$ python -q
>>> import numpy as np
>>> np.set_printoptions(precision=1, suppress=True, linewidth=160)
>>> def rnd(a):
...     return np.round(a, 1) + 0
... 
>>> data = np.array([[2.2, 0.3, -0.6],
...     [22.0, -10.0, 8.0],
...     [0.1, -0.3, 1.3],
...     [-0.4, 0.0, -1.2],
...     [1.3, 1.3, -1.1],
...     [-1.4, 0.2, -0.1],
...     [-0.2, 0.5, -0.2],
...     [0.1, 0.9, 1.3],
...     [1.0, -1.1, 0.4],
...     [-1.5, -0.5, 1.0],
...     [1.0, 0.5, 0.1],
...     [-0.2, -0.2, 0.5]])
>>> # row 1 dominates
>>> idx = data[:, 1] > np.median(data[:, 1])
>>> f = data[idx].mean(axis=0) - data[~idx].mean(axis=0)
>>> rnd(f)
array([-3. ,  2.6, -1.8])
>>> np.argsort(-np.abs(f).round(6), kind="stable")
array([0, 1, 2])
>>> rnd((((data - data.mean(axis=0)) @ f > 0) == idx).mean())
np.float64(0.6)
>>> ((data - data.mean(axis=0)) @ f > 0).astype(int)
array([1, 0, 1, 1, 1, 1, 1, 1, 1, 1, 1, 1])
>>> G = np.cov(data, rowvar=False)
>>> G.shape
(3, 3)
>>> np.argsort(-data.std(axis=0).round(6), kind="stable")
array([0, 1, 2])
>>> rnd(np.corrcoef(data.T))
array([[ 1. , -1. ,  0.9],
       [-1. ,  1. , -0.9],
       [ 0.9, -0.9,  1. ]])
>>> X = np.load("test17.npy")
>>> rnd(X)
array([[-0.8, -2.9, -0.2,  0.3],
       [ 0.3, -0.3, -1.3, -2.7],
       [-2.5,  0.9, -1.3,  0.2],
       [ 1.3, -0.1, -2.3,  1.3]])
>>> x = np.array([2, 2, 0, 1])
>>> target = X @ x
>>> rnd(target)
array([-7. , -2.6, -3.1,  3.9])
>>> rnd(np.linalg.solve(X, target))
array([2., 2., 0., 1.])
>>> rnd(np.linalg.solve(X, -1 * target))
array([-2., -2.,  0., -1.])
>>> rnd(np.linalg.solve(X, X[:, 2]))
array([0., 0., 1., 0.])
>>> basis = np.array([[-1.5, 1.2, 1.4]])
>>> rng = np.random.default_rng(5502)
>>> mat = np.array([[-1],
...     [0],
...     [-2],
...     [-1],
...     [0],
...     [0],
...     [1],
...     [-1],
...     [-1],
...     [-2],
...     [-2],
...     [-1],
...     [0],
...     [0],
...     [-1],
...     [-2]]) @ basis + 0.1 * rng.normal(size=(16, 3))
>>> rnd(mat)
array([[ 1.6, -1.3, -1.3],
       [-0.1, -0.2,  0.1],
       [ 3.1, -2.4, -2.7],
       [ 1.6, -1.1, -1.5],
       [-0.1, -0.1,  0. ],
       [ 0.1,  0. ,  0.1],
       [-1.5,  1.2,  1.6],
       [ 1.4, -1.3, -1.4],
       [ 1.5, -1.1, -1.4],
       [ 3. , -2.3, -2.8],
       [ 3.1, -2.4, -2.7],
       [ 1.5, -1.3, -1.6],
       [ 0. , -0.1,  0.1],
       [ 0. ,  0.1,  0.1],
       [ 1.5, -1.3, -1.5],
       [ 3.1, -2.5, -2.7]])
>>> U, sv, Vt = np.linalg.svd(mat)
>>> rnd(sv)
array([11.5,  0.4,  0.4])
>>> A2 = U[:, :1] @ np.diag(sv[:1]) @ Vt[:1]
>>> rnd(np.linalg.norm(mat - A2, 2)), rnd(sv[1])
(np.float64(0.4), np.float64(0.4))
>>> np.linalg.matrix_rank(mat, rtol=0.05)
np.int64(1)
>>> rnd(A2)
array([[ 1.6, -1.2, -1.4],
       [ 0. ,  0. ,  0. ],
       [ 3.1, -2.4, -2.8],
       [ 1.6, -1.2, -1.4],
       [ 0. ,  0. ,  0. ],
       [ 0. ,  0. ,  0. ],
       [-1.6,  1.2,  1.4],
       [ 1.5, -1.2, -1.4],
       [ 1.5, -1.2, -1.3],
       [ 3. , -2.4, -2.7],
       [ 3. , -2.4, -2.8],
       [ 1.6, -1.3, -1.5],
       [ 0. ,  0. ,  0. ],
       [ 0. ,  0. ,  0. ],
       [ 1.6, -1.2, -1.4],
       [ 3.1, -2.4, -2.8]])
>>> U, sv, Vt = np.linalg.svd(A2)
>>> V = Vt[:(sv > 1e-8).sum()]
>>> x = A2[8] + -3 * A2[11] + rng.integers(2) * np.eye(3)[1]
>>> rnd(x)
array([-3.3,  3.6,  3. ])
>>> rnd(np.diag(V.T @ V))
array([0.4, 0.3, 0.3])
>>> np.allclose(V.T @ V @ x, x)
False
>>> rnd(np.linalg.norm(mat, 2))
np.float64(11.5)
>>> rnd(np.linalg.norm(mat[11], 1)), rnd(np.linalg.norm(mat[11], np.inf))
(np.float64(4.3), np.float64(1.6))
>>> np.linalg.norm(mat, axis=1).argmax()
np.int64(15)
>>> rnd(np.linalg.norm(mat, axis=1))
array([2.5, 0.3, 4.8, 2.5, 0.1, 0.2, 2.5, 2.4, 2.3, 4.7, 4.7, 2.5, 0.1, 0.1, 2.5, 4.8])
>>> rnd(np.linalg.norm(mat) ** 2 / np.linalg.norm(mat, 2) ** 2)
np.float64(1.0)
>>> rnd(np.linalg.norm(mat[11] - mat[7]))
np.float64(0.2)
>>> basis = mat[[6, 11]].astype(float)
>>> for _ in range(4):
...     idx = np.linalg.norm(mat[:, None] - basis, axis=-1).argmin(axis=1)
...     basis = np.array([mat[idx == j].mean(axis=0) for j in range(2)])
... 
>>> idx
array([1, 0, 1, 1, 0, 0, 0, 1, 1, 1, 1, 1, 0, 0, 1, 1])
>>> rnd(basis[1] - basis[0])
array([ 2.4, -1.8, -2.3])
>>> np.abs(basis[1] - basis[0]).argmax()
np.int64(0)
>>> D = np.linalg.norm(mat[:, None] - mat[None], axis=-1)
>>> rnd(np.linalg.norm(mat - mat.mean(axis=0), axis=1))
array([0.5, 2. , 2.8, 0.6, 1.9, 1.9, 4.4, 0.4, 0.4, 2.8, 2.8, 0.6, 1.9, 2. , 0.5, 2.9])
>>> np.linalg.matrix_rank(D ** 2)
np.int64(5)
>>> rnd(np.linalg.norm(mat, axis=1))
array([2.5, 0.3, 4.8, 2.5, 0.1, 0.2, 2.5, 2.4, 2.3, 4.7, 4.7, 2.5, 0.1, 0.1, 2.5, 4.8])
>>> D.mean(axis=1).argmax()
np.int64(6)
>>> D[2].round(6).argsort(kind="stable")[:4]
array([ 2, 10, 15,  9])
>>> np.unravel_index(D.round(6).argmax(), D.shape)
(np.int64(6), np.int64(15))
>>> np.flatnonzero(D[2] < D.mean() / 2)
array([ 2,  9, 10, 15])
>>> D.shape
(16, 16)
>>> K = np.load("block0.npy")
>>> rnd(K)
array([[  0. ,  -2.6,  -4.5],
       [  1.2,  -1.4,   2.6],
       [ -3.8,  -0.5,   0.5],
       [ -3.4,  -0.7,  -0.8],
       [  5.3,  -1.8,   2.7],
       [ -2.5,  -2.4,  -2.2],
       [  0.7,   0.3,   2.4],
       [ -3.1,   3.5, -11.7],
       [ -0.3,   0.2,   3.8],
       [ -0.2,   2.1,  -0.8]])
>>> proj = K @ np.linalg.solve(K.T @ K, K.T)
>>> rnd(np.linalg.eigvalsh(proj))
array([0., 0., 0., 0., 0., 0., 0., 1., 1., 1.])
>>> np.allclose(proj @ proj, proj)
True
>>> rnd(proj)
array([[ 0.5,  0.1, -0.1,  0. ,  0.2,  0.3, -0.1,  0.1, -0.2, -0.2],
       [ 0.1,  0.1,  0. ,  0. ,  0.1,  0. ,  0. , -0.2,  0. , -0.1],
       [-0.1,  0. ,  0.3,  0.2, -0.3,  0.2,  0. , -0.1,  0.1,  0. ],
       [ 0. ,  0. ,  0.2,  0.2, -0.2,  0.2,  0. ,  0. ,  0. , -0.1],
       [ 0.2,  0.1, -0.3, -0.2,  0.5, -0.1,  0. , -0.2, -0.1, -0.1],
       [ 0.3,  0. ,  0.2,  0.2, -0.1,  0.4, -0.1,  0. , -0.1, -0.2],
       [-0.1,  0. ,  0. ,  0. ,  0. , -0.1,  0. , -0.1,  0.1,  0. ],
       [ 0.1, -0.2, -0.1,  0. , -0.2,  0. , -0.1,  0.8, -0.2,  0.2],
       [-0.2,  0. ,  0.1,  0. , -0.1, -0.1,  0.1, -0.2,  0.1,  0. ],
       [-0.2, -0.1,  0. , -0.1, -0.1, -0.2,  0. ,  0.2,  0. ,  0.1]])
>>> A2 = K / np.sqrt((K ** 2).mean(axis=1, keepdims=True))
>>> np.linalg.matrix_rank(K - K.mean(axis=1, keepdims=True))
np.int64(2)
>>> np.linalg.matrix_rank(A2) == np.linalg.matrix_rank(K)
np.True_
>>> rnd(K - K.mean(axis=1, keepdims=True))
array([[ 2.4, -0.2, -2.2],
       [ 0.4, -2.2,  1.8],
       [-2.5,  0.8,  1.8],
       [-1.7,  0.9,  0.8],
       [ 3.2, -3.9,  0.7],
       [-0.1,  0. ,  0.1],
       [-0.4, -0.8,  1.2],
       [ 0.7,  7.3, -8. ],
       [-1.5, -1. ,  2.6],
       [-0.6,  1.7, -1.2]])
>>> feats = np.load("layer12.npy")
>>> feats
array([[-1.4, -0.5,  1. ],
       [-0.2, -1.3,  5. ],
       [ 2.5,  0.5,  1. ],
       [-0.8, -1.4, -4. ]])
>>> rnd(np.linalg.norm(feats, "nuc"))
np.float64(11.3)
>>> rnd(np.linalg.norm(feats, 2))
np.float64(6.6)
>>> arr = np.load("dump.npy")
>>> rnd(arr)
array([[0.3, 0.2, 0.5],
       [0.2, 0.5, 0.2],
       [0.4, 0.3, 0.3]])
>>> # row-stochastic, so 1 is an eigenvalue
>>> blk = np.stack([feats, -2 * feats, feats[::-1]])
>>> (blk @ feats.T).shape
(3, 4, 4)
>>> np.linalg.matrix_rank(blk.reshape(3, -1))
np.int64(2)
>>> rnd(np.linalg.norm(blk, axis=(1, 2)))
array([ 7.5, 15. ,  7.5])
>>> np.linalg.matrix_rank(blk)
array([3, 3, 3])
>>> rnd(blk.sum(axis=0))
array([[ 0.6, -0.9, -5. ],
       [ 2.7,  1.8, -4. ],
       [-2.7, -1.8,  4. ],
       [-0.6,  0.9,  5. ]])
>>> rnd(np.einsum("bij,cij->bc", blk, blk))
array([[  56. , -112.1,    3.3],
       [-112.1,  224.2,   -6.7],
       [   3.3,   -6.7,   56. ]])
>>> rnd(np.linalg.matrix_power(arr, 2))
array([[0.4, 0.3, 0.4],
       [0.3, 0.4, 0.3],
       [0.3, 0.3, 0.4]])
>>> rnd(np.linalg.matrix_power(arr, 100))
array([[0.3, 0.3, 0.3],
       [0.3, 0.3, 0.3],
       [0.3, 0.3, 0.3]])
>>> rnd(np.sort(np.abs(np.linalg.eigvals(arr)))[::-1])
array([1. , 0.3, 0.2])
>>> rnd(arr.sum(axis=1))
array([1., 1., 1.])
>>> pr = np.eye(3)[1]
>>> for _ in range(3):
...     pr = pr @ arr
...     print(pr.round(1))
... 
[0.2 0.5 0.2]
[0.3 0.4 0.3]
[0.3 0.3 0.3]
>>> F = np.array([[9, 6], [6, 4]])
>>> F
array([[9, 6],
       [6, 4]])
>>> # null space of dimension 1
>>> r = np.linalg.matrix_rank(F)
>>> r
np.int64(1)
>>> ns = np.linalg.svd(F)[2][r:].T
>>> rnd(F @ ns)
array([[0.],
       [0.]])
>>> np.allclose(F @ ns, 0)
True
>>> rnd(ns @ ns.T)
array([[ 0.3, -0.5],
       [-0.5,  0.7]])
>>> [int(np.linalg.matrix_rank(F[:, :j + 1])) for j in range(2)]
[1, 1]
>>> rnd(ns[:, 0] / ns[np.abs(ns[:, 0]).round(6).argmax(), 0])
array([-0.7,  1. ])
